$ ipython --no-banner

In [1]: import numpy as np

In [2]: from numpy import linalg as LA

In [3]: np.set_printoptions(precision=1, suppress=True, linewidth=100)

In [4]: mat = np.loadtxt("block5.csv", delimiter=",")

In [5]: mat
Out[5]: 
array([[-1., -1.,  2.],
       [ 0.,  0.,  2.],
       [-2., -2., -1.],
       [-2.,  2., -2.],
       [-1., -1., 12.]])

In [6]: P = mat @ LA.solve(mat.T @ mat, mat.T)

In [7]: np.round(LA.eigvalsh(P), 1) + 0
Out[7]: array([0., 0., 1., 1., 1.])

In [8]: np.allclose(P @ P, P)
Out[8]: True

In [9]: np.round((np.eye(5) - P) @ mat, 1) + 0
Out[9]: 
array([[0., 0., 0.],
       [0., 0., 0.],
       [0., 0., 0.],
       [0., 0., 0.],
       [0., 0., 0.]])

In [10]: print(P.round(1) + 0)
[[ 0.2  0.   0.3  0.   0.2]
 [ 0.   0.  -0.1  0.   0.2]
 [ 0.3 -0.1  0.9  0.  -0.1]
 [ 0.   0.   0.   1.   0. ]
 [ 0.2  0.2 -0.1  0.   0.9]]

In [11]: LA.matrix_rank(np.eye(5) - P)
Out[11]: np.int64(2)

In [12]: x0 = np.array([5, 0, 1])

In [13]: target = mat @ x0

In [14]: print(np.round(LA.lstsq(mat, target)[0], 1) + 0)
[5. 0. 1.]

In [15]: LA.solve(mat.T @ mat, mat.T @ target)
Out[15]: array([ 5., -0.,  1.])

In [16]: target
Out[16]: array([ -3.,   2., -11., -12.,   7.])

In [17]: np.round(LA.pinv(mat) @ mat, 1) + 0
Out[17]: 
array([[1., 0., 0.],
       [0., 1., 0.],
       [0., 0., 1.]])

In [18]: rng = np.random.default_rng(1507)

In [19]: target = target + 0.1 * rng.normal(size=5)

In [20]: target
Out[20]: array([ -2.9,   2. , -10.9, -12. ,   6.9])

In [21]: c, *_ = LA.lstsq(mat, target)

In [22]: round(LA.norm(target - mat @ c), 1)
Out[22]: np.float64(0.1)

In [23]: c.round()
Out[23]: array([ 5., -0.,  1.])

In [24]: c.round(1) + 0
Out[24]: array([5., 0., 1.])

In [25]: U, sigma, Vt = LA.svd(mat, full_matrices=False)

In [26]: np.round(U.T @ U, 1) + 0
Out[26]: 
array([[1., 0., 0.],
       [0., 1., 0.],
       [0., 0., 1.]])

In [27]: sigma
Out[27]: array([12.6,  3.2,  2.8])

In [28]: np.abs(U[:, 0]).round(6).argmax()
Out[28]: np.int64(4)

In [29]: sigma / sigma[0]
Out[29]: array([1. , 0.3, 0.2])

In [30]: np.round(np.sqrt((sigma ** 2).sum()), 1), np.round(LA.norm(mat), 1)
Out[30]: (np.float64(13.3), np.float64(13.3))

In [31]: np.round(Vt @ Vt.T, 1) + 0
Out[31]: 
array([[1., 0., 0.],
       [0., 1., 0.],
       [0., 0., 1.]])

In [32]: other = np.array([[3, -1], [-1, 2], [2, -1]])

In [33]: np.einsum("ik,kj->ji", mat, other)
Out[33]: 
array([[  2.,   4.,  -6., -12.,  22.],
       [ -3.,  -2.,  -1.,   8., -13.]])

In [34]: np.einsum("ik,kj->ij", mat, other)
Out[34]: 
array([[  2.,  -3.],
       [  4.,  -2.],
       [ -6.,  -1.],
       [-12.,   8.],
       [ 22., -13.]])

In [35]: LA.matrix_rank(mat @ other)
Out[35]: np.int64(2)

In [36]: mat @ other
Out[36]: 
array([[  2.,  -3.],
       [  4.,  -2.],
       [ -6.,  -1.],
       [-12.,   8.],
       [ 22., -13.]])

In [37]: other.T @ mat.T
Out[37]: 
array([[  2.,   4.,  -6., -12.,  22.],
       [ -3.,  -2.,  -1.,   8., -13.]])

In [38]: arr = np.loadtxt("out16.csv", delimiter=",")

In [39]: arr
Out[39]: 
array([[-3.,  2., -2.],
       [ 2.,  3., -3.],
       [ 0., -1.,  1.],
       [ 2., -1.,  1.],
       [-2.,  2., -2.],
       [-1.,  3., -3.],
       [-2., -1.,  1.],
       [-1.,  2., -2.],
       [-1.,  3., -3.],
       [ 1., -1.,  1.]])

In [40]: theta = np.radians(180)

In [41]: Rm = np.eye(3)

In [42]: Rm[0, 0] = Rm[1, 1] = np.cos(theta)

In [43]: Rm[0, 1], Rm[1, 0] = -np.sin(theta), np.sin(theta)

In [44]: Rm.round(1) + 0
Out[44]: 
array([[-1.,  0.,  0.],
       [ 0., -1.,  0.],
       [ 0.,  0.,  1.]])

In [45]: other = arr @ Rm.T

In [46]: np.allclose(LA.norm(arr, axis=1), LA.norm(other, axis=1))
Out[46]: True

In [47]: A = np.load("data.npy")

In [48]: A
Out[48]: 
array([[-1,  0,  3, -1, -2, -3, -1,  0,  1,  0],
       [-1,  0,  3,  0, -2, -2,  2, -1, -2,  0],
       [-1,  0,  3, -1, -2, -3, -1,  0,  1,  0],
       [ 2,  3, -3,  1,  1,  2,  2, -3, -3, -1]])

In [49]: U, sigma, Vt = LA.svd(A)

In [50]: sigma.round(1) + 0
Out[50]: array([9.6, 5.6, 2.4, 0. ])

In [51]: np.argmax(sigma[:-1] / (sigma[1:] + 1e-6)) + 1
Out[51]: np.int64(3)

In [52]: other = U[:, :3] @ np.diag(sigma[:3]) @ Vt[:3]

In [53]: print(round(float(np.abs(A - other).max()), 1))
0.0

In [54]: round(LA.norm(A - other, 2), 1), round(float(sigma[3]), 1)
Out[54]: (np.float64(0.0), 0.0)

In [55]: LA.matrix_rank(A, rtol=0.05)
Out[55]: np.int64(3)

In [56]: np.argsort(-LA.norm(A, axis=0).round(6), kind="stable")[:3]
Out[56]: array([2, 5, 8])

In [57]: [round(float(x), 1) for x in LA.svd(A, compute_uv=False)[:3]]
Out[57]: [9.6, 5.6, 2.4]

In [58]: print(LA.lstsq(A[:-1].T, A[-1])[2])
2

In [59]: np.round(np.trace(LA.pinv(A) @ A), 1)
Out[59]: np.float64(3.0)

In [60]: np.abs(np.diag(LA.qr(A)[1])) > 1e-9
Out[60]: array([ True,  True, False,  True])

In [61]: np.allclose(A[:-1].T @ LA.lstsq(A[:-1].T, A[-1])[0], A[-1])
Out[61]: False

In [62]: np.round(A @ LA.pinv(A) @ A, 1) + 0
Out[62]: 
array([[-1.,  0.,  3., -1., -2., -3., -1.,  0.,  1.,  0.],
       [-1.,  0.,  3.,  0., -2., -2.,  2., -1., -2.,  0.],
       [-1.,  0.,  3., -1., -2., -3., -1.,  0.,  1.,  0.],
       [ 2.,  3., -3.,  1.,  1.,  2.,  2., -3., -3., -1.]])

In [63]: print(np.unique(A.round(6), axis=0).shape)
(3, 10)

In [64]: U, sigma = LA.svd(A)
ValueError: too many values to unpack (expected 2)


In [65]: U, sigma, Vt = LA.svd(A, full_matrices=False)

In [66]: print((sigma > 1e-8).sum())
3

In [67]: np.round(U.T @ A @ Vt.T, 1) + 0
Out[67]: 
array([[9.6, 0. , 0. , 0. ],
       [0. , 5.6, 0. , 0. ],
       [0. , 0. , 2.4, 0. ],
       [0. , 0. , 0. , 0. ]])

In [68]: U.shape, sigma.shape, Vt.shape
Out[68]: ((4, 4), (4,), (4, 10))

In [69]: np.abs(U[:, 0]).round(6).argmax()
Out[69]: np.int64(3)

In [70]: np.round(Vt @ Vt.T, 1) + 0
Out[70]: 
array([[1., 0., 0., 0.],
       [0., 1., 0., 0.],
       [0., 0., 1., 0.],
       [0., 0., 0., 1.]])

In [71]: W0 = np.tanh(np.array([[0.2],
    ...:     [0.4],
    ...:     [0.2],
    ...:     [-0.9],
    ...:     [-0.9],
    ...:     [-0.5],
    ...:     [1.8],
    ...:     [-1.5],
    ...:     [-1.6],
    ...:     [0.4],
    ...:     [0.2],
    ...:     [-0.3],
    ...:     [1.2],
    ...:     [0.0],
    ...:     [-0.4],
    ...:     [0.5],
    ...:     [-0.2],
    ...:     [0.8],
    ...:     [0.5],
    ...:     [-0.3],
    ...:     [-1.8],
    ...:     [-0.1],
    ...:     [-0.6],
    ...:     [0.0],
    ...:     [0.7],
    ...:     [2.3],
    ...:     [0.7]]) @ np.array([[0.0, -1.1, 1.5, 1.1]]))

In [72]: W0
Out[72]: 
array([[ 0. , -0.2,  0.3,  0.2],
       [ 0. , -0.4,  0.5,  0.4],
       [ 0. , -0.2,  0.3,  0.2],
       [ 0. ,  0.8, -0.9, -0.8],
       [ 0. ,  0.8, -0.9, -0.8],
       [ 0. ,  0.5, -0.6, -0.5],
       [ 0. , -1. ,  1. ,  1. ],
       [ 0. ,  0.9, -1. , -0.9],
       [ 0. ,  0.9, -1. , -0.9],
       [ 0. , -0.4,  0.5,  0.4],
       [ 0. , -0.2,  0.3,  0.2],
       [ 0. ,  0.3, -0.4, -0.3],
       [ 0. , -0.9,  0.9,  0.9],
       [ 0. ,  0. ,  0. ,  0. ],
       [ 0. ,  0.4, -0.5, -0.4],
       [ 0. , -0.5,  0.6,  0.5],
       [ 0. ,  0.2, -0.3, -0.2],
       [ 0. , -0.7,  0.8,  0.7],
       [ 0. , -0.5,  0.6,  0.5],
       [ 0. ,  0.3, -0.4, -0.3],
       [ 0. ,  1. , -1. , -1. ],
       [ 0. ,  0.1, -0.1, -0.1],
       [ 0. ,  0.6, -0.7, -0.6],
       [ 0. ,  0. ,  0. ,  0. ],
       [ 0. , -0.6,  0.8,  0.6],
       [ 0. , -1. ,  1. ,  1. ],
       [ 0. , -0.6,  0.8,  0.6]])

In [73]: # row 2 repeats row 0

In [74]: f = np.array([1, 0, -2])

In [75]: np.polyval(f, W0[0])
Out[75]: array([-2. , -2. , -1.9, -2. ])

In [76]: np.round(np.correlate(W0[0], W0[24], "full"), 1) + 0
Out[76]: array([ 0. , -0.1,  0. ,  0.5,  0. , -0.1,  0. ])

In [77]: np.round(np.cross(W0[0, :3], W0[24, :3]), 1) + 0
Out[77]: array([0., 0., 0.])

In [78]: np.abs(np.diag(LA.qr(W0)[1])) > 1e-9
Out[78]: array([False,  True,  True, False])

In [79]: np.unique(W0.round(6), axis=0).shape
Out[79]: (19, 4)

In [80]: LA.lstsq(W0[:-1].T, W0[-1])[2]
Out[80]: np.int32(2)

In [81]: np.allclose(W0[:-1].T @ LA.lstsq(W0[:-1].T, W0[-1])[0], W0[-1])
Out[81]: True

In [82]: T = np.stack([W0, -1 * W0, W0[::-1]])

In [83]: T.shape
Out[83]: (3, 27, 4)

In [84]: T.sum(axis=0)
Out[84]: 
array([[ 0. , -0.6,  0.8,  0.6],
       [ 0. , -1. ,  1. ,  1. ],
       [ 0. , -0.6,  0.8,  0.6],
       [ 0. ,  0. ,  0. ,  0. ],
       [ 0. ,  0.6, -0.7, -0.6],
       [ 0. ,  0.1, -0.1, -0.1],
       [ 0. ,  1. , -1. , -1. ],
       [ 0. ,  0.3, -0.4, -0.3],
       [ 0. , -0.5,  0.6,  0.5],
       [ 0. , -0.7,  0.8,  0.7],
       [ 0. ,  0.2, -0.3, -0.2],
       [ 0. , -0.5,  0.6,  0.5],
       [ 0. ,  0.4, -0.5, -0.4],
       [ 0. ,  0. ,  0. ,  0. ],
       [ 0. , -0.9,  0.9,  0.9],
       [ 0. ,  0.3, -0.4, -0.3],
       [ 0. , -0.2,  0.3,  0.2],
       [ 0. , -0.4,  0.5,  0.4],
       [ 0. ,  0.9, -1. , -0.9],
       [ 0. ,  0.9, -1. , -0.9],
       [ 0. , -1. ,  1. ,  1. ],
       [ 0. ,  0.5, -0.6, -0.5],
       [ 0. ,  0.8, -0.9, -0.8],
       [ 0. ,  0.8, -0.9, -0.8],
       [ 0. , -0.2,  0.3,  0.2],
       [ 0. , -0.4,  0.5,  0.4],
       [ 0. , -0.2,  0.3,  0.2]])

In [85]: LA.norm(T, axis=(1, 2))
Out[85]: array([5.7, 5.7, 5.7])
